% ipython --no-banner

In [1]: import numpy as np

In [2]: import numpy.linalg as la

In [3]: np.set_printoptions(suppress=True, linewidth=100)

In [4]: def tidy(a):
   ...:     return np.round(a, 3) + 0
   ...: 

In [5]: data = np.array([[1.8, 2.1, 0.7],
   ...:     [-1.2, 0.7, 1.1],
   ...:     [-1.9, 2.3, -0.9],
   ...:     [-2.0, -0.4, 0.6],
   ...:     [-0.9, 0.7, 0.1],
   ...:     [-0.2, -0.9, -0.5],
   ...:     [1.5, -0.5, 0.2],
   ...:     [-0.5, 1.2, -0.4],
   ...:     [-1.7, 0.0, -1.0],
   ...:     [-2.1, 0.1, -0.7],
   ...:     [0.0, -0.3, 0.3],
   ...:     [0.6, 0.7, -0.1],
   ...:     [0.0, 0.5, 0.7],
   ...:     [-0.6, 0.5, -0.3],
   ...:     [0.8, -0.4, -0.7],
   ...:     [-1.1, -0.8, -1.3],
   ...:     [0.6, -0.1, 0.5],
   ...:     [1.5, -0.2, 0.0],
   ...:     [-0.4, -2.9, 0.0],
   ...:     [-1.1, -0.2, 0.5],
   ...:     [-0.2, -0.4, 1.0],
   ...:     [1.0, 1.4, 1.3],
   ...:     [0.8, 2.0, 0.0],
   ...:     [0.1, 0.4, -1.5]])

In [6]: data[14] *= 20

In [7]: print(data)
[[  1.8   2.1   0.7]
 [ -1.2   0.7   1.1]
 [ -1.9   2.3  -0.9]
 [ -2.   -0.4   0.6]
 [ -0.9   0.7   0.1]
 [ -0.2  -0.9  -0.5]
 [  1.5  -0.5   0.2]
 [ -0.5   1.2  -0.4]
 [ -1.7   0.   -1. ]
 [ -2.1   0.1  -0.7]
 [  0.   -0.3   0.3]
 [  0.6   0.7  -0.1]
 [  0.    0.5   0.7]
 [ -0.6   0.5  -0.3]
 [ 16.   -8.  -14. ]
 [ -1.1  -0.8  -1.3]
 [  0.6  -0.1   0.5]
 [  1.5  -0.2   0. ]
 [ -0.4  -2.9   0. ]
 [ -1.1  -0.2   0.5]
 [ -0.2  -0.4   1. ]
 [  1.    1.4   1.3]
 [  0.8   2.    0. ]
 [  0.1   0.4  -1.5]]

In [8]: # row 14 dominates

In [9]: D = la.norm(data[:, None] - data[None], axis=-1)

In [10]: print(D[5].round(6).argsort(kind="stable")[:4])
[ 5 10 15 13]

In [11]: print(np.flatnonzero(D[5] < D.mean() / 2))
[ 4  5  6  8 10 11 12 13 15 16 17 19 20 23]

In [12]: print((D + 1e9 * np.eye(24)).round(6).argmin(axis=1))
[21  4  7 19 13 10 17 13  9  8 16 16 16  4 17  8 10  6  5  3 10  0  0 13]

In [13]: print(la.matrix_rank(D ** 2))
5

In [14]: print(D.mean(axis=1).argmax())
14

In [15]: print(D.shape)
(24, 24)
